$ ipython --no-banner

In [1]: import numpy as np

In [2]: from numpy import linalg as LA

In [3]: np.set_printoptions(suppress=True, linewidth=120)

In [4]: feats = np.load("block10.npy")

In [5]: feats
Out[5]: 
array([[70, 60, 40],
       [60, 59, 35],
       [40, 35, 44]])

In [6]: # equal to its transpose

In [7]: vec = np.array([-2, -3, -1])

In [8]: y = feats @ vec

In [9]: y
Out[9]: array([-360, -332, -229])

In [10]: np.round(LA.solve(feats, 4 * y), 3)
Out[10]: array([ -8., -12.,  -4.])

In [11]: Lm = LA.cholesky(feats)

In [12]: np.round(feats / np.sqrt(np.outer(np.diag(feats), np.diag(feats))), 3)
Out[12]: 
array([[1.   , 0.934, 0.721],
       [0.934, 1.   , 0.687],
       [0.721, 0.687, 1.   ]])

In [13]: round(np.prod(np.diag(Lm)) ** 2, 3), round(LA.det(feats), 3)
Out[13]: (np.float64(11170.0), np.float64(11170.0))

In [14]: rng = np.random.default_rng(4927)

In [15]: z = rng.permutation(3)

In [16]: z
Out[16]: array([2, 1, 0])

In [17]: M2 = feats[z][:, z]

In [18]: np.allclose(M2, feats)
Out[18]: False

In [19]: M2
Out[19]: 
array([[44, 35, 40],
       [35, 59, 60],
       [40, 60, 70]])

In [20]: K = np.array([[2, 0, 0, 0], [0, 3, 2, 2], [0, 3, 2, 2], [0, 1, 0, 1]])

In [21]: np.abs(np.diag(LA.qr(K)[1])) > 1e-9
Out[21]: array([ True,  True,  True, False])

In [22]: np.round(K @ LA.pinv(K) @ K, 3) + 0
Out[22]: 
array([[2., 0., 0., 0.],
       [0., 3., 2., 2.],
       [0., 3., 2., 2.],
       [0., 1., 0., 1.]])

In [23]: try:
    ...:     LA.inv(K)
    ...: except LA.LinAlgError as e:
    ...:     print(e)
    ...: 
Singular matrix

In [24]: (K != 0).astype(int)
Out[24]: 
array([[1, 0, 0, 0],
       [0, 1, 1, 1],
       [0, 1, 1, 1],
       [0, 1, 0, 1]])

In [25]: np.round(LA.det(K), 3)
Out[25]: np.float64(0.0)

In [26]: (LA.matrix_power((K != 0) + (K.T != 0) + np.eye(4), 4) > 0).astype(int)
Out[26]: 
array([[1, 0, 0, 0],
       [0, 1, 1, 1],
       [0, 1, 1, 1],
       [0, 1, 1, 1]])

In [27]: np.round(np.sort(LA.eigvals(K).real), 3) + 0
Out[27]: array([0.   , 0.551, 2.   , 5.449])

In [28]: rk = LA.matrix_rank(K)

In [29]: rk
Out[29]: np.int64(3)

In [30]: null = LA.svd(K)[2][rk:].T

In [31]: [int(LA.matrix_rank(K[:i])) for i in range(1, len(K) + 1)]
Out[31]: [1, 2, 2, 3]

In [32]: np.round(null @ null.T, 3)
Out[32]: 
array([[ 0.   ,  0.   ,  0.   ,  0.   ],
       [ 0.   ,  0.444, -0.222, -0.444],
       [ 0.   , -0.222,  0.111,  0.222],
       [ 0.   , -0.444,  0.222,  0.444]])

In [33]: np.round(null[:, 0] / null[np.abs(null[:, 0]).round(6).argmax(), 0], 3)
Out[33]: array([-0. ,  1. , -0.5, -1. ])

In [34]: [int(LA.matrix_rank(np.delete(K, i, axis=0))) for i in range(4)]
Out[34]: [2, 3, 3, 2]

In [35]: M2 = K / np.sqrt((K ** 2).mean(axis=1, keepdims=True))

In [36]: np.round(LA.norm(M2, axis=1), 3)
Out[36]: array([2., 2., 2., 2.])

In [37]: K - K.mean(axis=1, keepdims=True)
Out[37]: 
array([[ 1.5 , -0.5 , -0.5 , -0.5 ],
       [-1.75,  1.25,  0.25,  0.25],
       [-1.75,  1.25,  0.25,  0.25],
       [-0.5 ,  0.5 , -0.5 ,  0.5 ]])

In [38]: M2[3].round(3)
Out[38]: array([0.   , 1.414, 0.   , 1.414])

In [39]: M2 = np.array([[-7, 5, -1], [-7, 2, 2], [-8, -4, -5]])

In [40]: feats @ M2
Out[40]: 
array([[-1230,   310,  -150],
       [-1113,   278,  -117],
       [ -877,    94,  -190]])

In [41]: np.einsum("ik,kj->ji", feats, M2)
Out[41]: 
array([[-1230, -1113,  -877],
       [  310,   278,    94],
       [ -150,  -117,  -190]])

In [42]: LA.matrix_rank(np.vstack([feats, M2.T]))
Out[42]: np.int64(3)

In [43]: A = np.loadtxt("arr.csv", delimiter=",")

In [44]: A
Out[44]: 
array([[ 9., -3.,  6.],
       [ 6., -2.,  4.],
       [-3.,  1., -2.],
       [ 3., -1.,  2.],
       [-3.,  1., -2.]])

In [45]: # rank 1

In [46]: U, sig, Vh = LA.svd(A)

In [47]: evecs = Vh[:(sig > 1e-8).sum()]

In [48]: vec = A[4] + 4 * A[1] + rng.integers(2) * np.eye(3)[1]

In [49]: vec
Out[49]: array([21., -7., 14.])

In [50]: np.allclose(evecs.T @ evecs @ vec, vec)
Out[50]: True

In [51]: LA.matrix_rank(np.vstack([A, vec]))
Out[51]: np.int64(1)

In [52]: r0 = np.array([1, 0])

In [53]: np.convolve(A[0], r0)
Out[53]: array([ 9., -3.,  6.,  0.])

In [54]: np.polyval(r0, A[0])
Out[54]: array([ 9., -3.,  6.])

In [55]: np.cross(A[0, :3], A[2, :3])
Out[55]: array([0., 0., 0.])

In [56]: round(float(LA.norm(A, "nuc")), 3)
Out[56]: 14.967

In [57]: round(LA.norm(A[2], 1), 3), np.round(LA.norm(A[2], np.inf), 3)
Out[57]: (np.float64(6.0), np.float64(3.0))

In [58]: M2 = np.array([[-1, 2, 2], [0, 1, 0]])

In [59]: C = np.kron(M2, A)

In [60]: C.shape
Out[60]: (10, 9)

In [61]: C
Out[61]: 
array([[-9.,  3., -6., 18., -6., 12., 18., -6., 12.],
       [-6.,  2., -4., 12., -4.,  8., 12., -4.,  8.],
       [ 3., -1.,  2., -6.,  2., -4., -6.,  2., -4.],
       [-3.,  1., -2.,  6., -2.,  4.,  6., -2.,  4.],
       [ 3., -1.,  2., -6.,  2., -4., -6.,  2., -4.],
       [ 0., -0.,  0.,  9., -3.,  6.,  0., -0.,  0.],
       [ 0., -0.,  0.,  6., -2.,  4.,  0., -0.,  0.],
       [-0.,  0., -0., -3.,  1., -2., -0.,  0., -0.],
       [ 0., -0.,  0.,  3., -1.,  2.,  0., -0.,  0.],
       [-0.,  0., -0., -3.,  1., -2., -0.,  0., -0.]])

In [62]: arr = np.array([[2, -3, -1], [3, 0, 0], [-3, 2, -2], [3, 2, 0], [3, 2, 0]])

In [63]: # rows 3 and 4 are equal

In [64]: M2 = arr / np.sqrt((arr ** 2).mean(axis=1, keepdims=True))

In [65]: LA.matrix_rank(arr - arr.mean(axis=1, keepdims=True))
Out[65]: np.int64(2)

In [66]: LA.matrix_rank(M2) == LA.matrix_rank(arr)
Out[66]: np.True_

In [67]: np.round(LA.norm(M2, axis=1), 3)
Out[67]: array([1.732, 1.732, 1.732, 1.732, 1.732])

In [68]: M2 = np.c_[arr[:, :2] @ np.array([[1, -2], [1, 0]]), np.array([2, 2, 0, 0, -2])]

In [69]: M2
Out[69]: 
array([[-1, -4,  2],
       [ 3, -6,  2],
       [-1,  6,  0],
       [ 5, -6,  0],
       [ 5, -6, -2]])

In [70]: np.round(LA.norm(LA.qr(arr)[0].T @ M2, axis=0) ** 2 / ((M2 ** 2).sum(axis=0) + 1e-12), 3)
Out[70]: array([1.   , 1.   , 0.582])

In [71]: LA.matrix_rank(np.c_[arr, M2])
Out[71]: np.int64(4)

In [72]: np.round(LA.lstsq(arr, M2[:, 0])[0], 3) + 0
Out[72]: array([1., 1., 0.])

In [73]: np.round(LA.norm(M2 - arr @ LA.lstsq(arr, M2)[0], axis=0), 3) + 0
Out[73]: array([0.   , 0.   , 2.241])

In [74]: LA.matrix_rank(M2)
Out[74]: np.int64(3)

In [75]: z = rng.integers(0, 2, 2)

In [76]: F = np.triu((z[:, None] == z) & (rng.random((2, 2)) < 0.8), 1).astype(int)

In [77]: F += F.T

In [78]: F
Out[78]: 
array([[0, 1],
       [1, 0]])

In [79]: # orthonormal columns

In [80]: evals, evecs = LA.eig(F)

In [81]: np.round(np.sort(LA.eigvals(F @ F)), 3)
Out[81]: array([1., 1.])

In [82]: np.prod(evals)
Out[82]: np.float64(-1.0)

In [83]: LA.matrix_power(F, 2)
Out[83]: 
array([[1, 0],
       [0, 1]])

In [84]: LA.matrix_power(F, 100)
Out[84]: 
array([[1, 0],
       [0, 1]])

In [85]: F @ np.ones(2)
Out[85]: array([1., 1.])

In [86]: F.sum(axis=1)
Out[86]: array([1, 1])

In [87]: pr = np.eye(2)[1]

In [88]: for _ in range(3):
    ...:     pr = pr @ F
    ...:     print(pr.round(3))
    ...: 
[1. 0.]
[0. 1.]
[1. 0.]

In [89]: (F - F.T) / 2
Out[89]: 
array([[0., 0.],
       [0., 0.]])

In [90]: F @ F
Out[90]: 
array([[1, 0],
       [0, 1]])

In [91]: np.round(np.sort(np.abs(LA.eigvals(F))), 3)
Out[91]: array([1., 1.])

In [92]: (F + F.T) / 2
Out[92]: 
array([[0., 1.],
       [1., 0.]])

In [93]: np.allclose(F, F.T)
Out[93]: True

In [94]: vec = np.array([0, 0])

In [95]: round(float(LA.norm(vec)), 3), round(LA.norm(F @ vec), 3)
Out[95]: (0.0, np.float64(0.0))

In [96]: [p for p in range(1, 25) if np.allclose(LA.matrix_power(F, p), np.eye(2))]
Out[96]: [2, 4, 6, 8, 10, 12, 14, 16, 18, 20, 22, 24]

In [97]: np.round(np.abs(LA.eigvals(F)), 3)
Out[97]: array([1., 1.])

In [98]: data = np.load("sample3.npy")

In [99]: data
Out[99]: 
array([[-0.4  , -1.1  ,  0.934,  0.5  ],
       [ 1.9  ,  0.3  ,  0.638,  0.3  ],
       [ 0.5  ,  1.6  , -0.549, -0.3  ],
       [-2.   , -0.8  , -0.62 , -0.3  ],
       [ 0.9  , -1.1  ,  2.006,  1.   ],
       [-0.4  , -0.1  , -0.555, -0.3  ],
       [-0.9  ,  0.1  ,  3.19 ,  1.6  ],
       [-0.6  , -0.1  , -2.424, -1.2  ],
       [ 2.   , -1.3  , -0.966, -0.5  ],
       [-1.4  , -0.1  , -0.159, -0.1  ],
       [ 0.2  , -0.6  , -1.464, -0.7  ],
       [ 0.9  , -0.7  ,  1.026,  0.5  ],
       [ 0.7  ,  0.6  ,  2.402,  1.2  ],
       [ 0.7  ,  0.1  , -0.858, -0.4  ],
       [ 0.5  ,  1.1  ,  3.987,  2.   ],
       [-0.5  , -0.9  ,  4.196,  2.1  ],
       [-1.   ,  0.7  ,  2.948,  1.5  ],
       [ 0.3  ,  1.1  ,  1.554,  0.8  ]])

In [100]: q, R = LA.qr(arr)

In [101]: q.shape, R.shape
Out[101]: ((5, 3), (3, 3))

In [102]: np.allclose(R.T @ R, arr.T @ arr)
Out[102]: True

In [103]: np.round(np.trace(q @ q.T), 3)
Out[103]: np.float64(3.0)

In [104]: np.round(q.T @ q, 3) + 0
Out[104]: 
array([[1., 0., 0.],
       [0., 1., 0.],
       [0., 0., 1.]])

In [105]: R.round(3) + 0
Out[105]: 
array([[-6.325,  0.   , -0.632],
       [ 0.   , -4.583,  0.218],
       [ 0.   ,  0.   ,  2.134]])

In [106]: q.round(3) + 0
Out[106]: 
array([[-0.316,  0.655, -0.629],
       [-0.474,  0.   , -0.141],
       [ 0.474, -0.436, -0.752],
       [-0.474, -0.436, -0.096],
       [-0.474, -0.436, -0.096]])

In [107]: J = np.loadtxt("data.csv", delimiter=",")

In [108]: J
Out[108]: 
array([[  0.985,   0.824,   4.738],
       [ -2.516,  -1.61 ,  -9.766],
       [  0.956,   0.765,   4.878],
       [ -2.408,  -0.858,  -7.483],
       [ -0.399,   0.303,   0.218],
       [  0.087,   0.285,   0.083],
       [ -1.479,  -0.503,  -4.876],
       [  1.163,   0.67 ,   4.644],
       [ -0.778,  -0.85 ,  -2.225],
       [ -3.275,  -1.911, -11.914],
       [ -2.848,  -1.003,  -9.14 ],
       [ -2.653,  -0.984,  -7.291],
       [ -2.38 ,  -1.549,  -9.338],
       [ -0.52 ,  -0.102,  -2.45 ],
       [ -2.471,  -1.053,  -7.134],
       [  1.351,   1.065,   4.979],
       [  0.509,   0.16 ,   2.383],
       [  1.755,   0.938,   7.302],
       [ -3.37 ,  -2.499, -11.47 ],
       [  0.934,   0.867,   4.74 ],
       [  2.101,   1.159,   7.337],
       [  0.311,  -0.273,  -0.073],
       [  1.738,   0.686,   4.905]])

In [109]: # column 2 is much longer than the rest

In [110]: t3 = np.stack([J, 2 * J, J[::-1]])

In [111]: np.round(LA.norm(t3, axis=(1, 2)), 3)
Out[111]: array([33.073, 66.146, 33.073])

In [112]: np.round(np.einsum("bij,cij->bc", t3, t3), 3)
Out[112]: 
array([[1093.835, 2187.67 ,  424.438],
       [2187.67 , 4375.341,  848.876],
       [ 424.438,  848.876, 1093.835]])

In [113]: vec = np.array([1, 2, 0])

In [114]: y = J @ vec

In [115]: np.round(LA.pinv(J) @ J, 3) + 0
Out[115]: 
array([[1., 0., 0.],
       [0., 1., 0.],
       [0., 0., 1.]])

In [116]: y = y + 0.02 * rng.normal(size=23)

In [117]: y.round(3)
Out[117]: 
array([ 2.568, -5.737,  2.48 , -4.119,  0.221,  0.662, -2.486,  2.471, -2.47 , -7.073, -4.819, -4.641, -5.505, -0.75 ,
       -4.536,  3.525,  0.816,  3.622, -8.374,  2.681,  4.402, -0.192,  3.117])

In [118]: b, *_ = LA.lstsq(J, y)

In [119]: round(LA.norm(y - J @ b), 3)
Out[119]: np.float64(0.12)

In [120]: mat = np.array([[0, 2, 0, 0], [1, 0, 2, 0], [1, 0, 2, 2], [0, 1, 2, 2]])

In [121]: mat[3] = mat[1]

In [122]: mat
Out[122]: 
array([[0, 2, 0, 0],
       [1, 0, 2, 0],
       [1, 0, 2, 2],
       [1, 0, 2, 0]])

In [123]: np.argsort(-LA.norm(mat, axis=0).round(6), kind="stable")[:3]
Out[123]: array([2, 1, 3])

In [124]: LA.cond(mat) > 100
Out[124]: np.True_
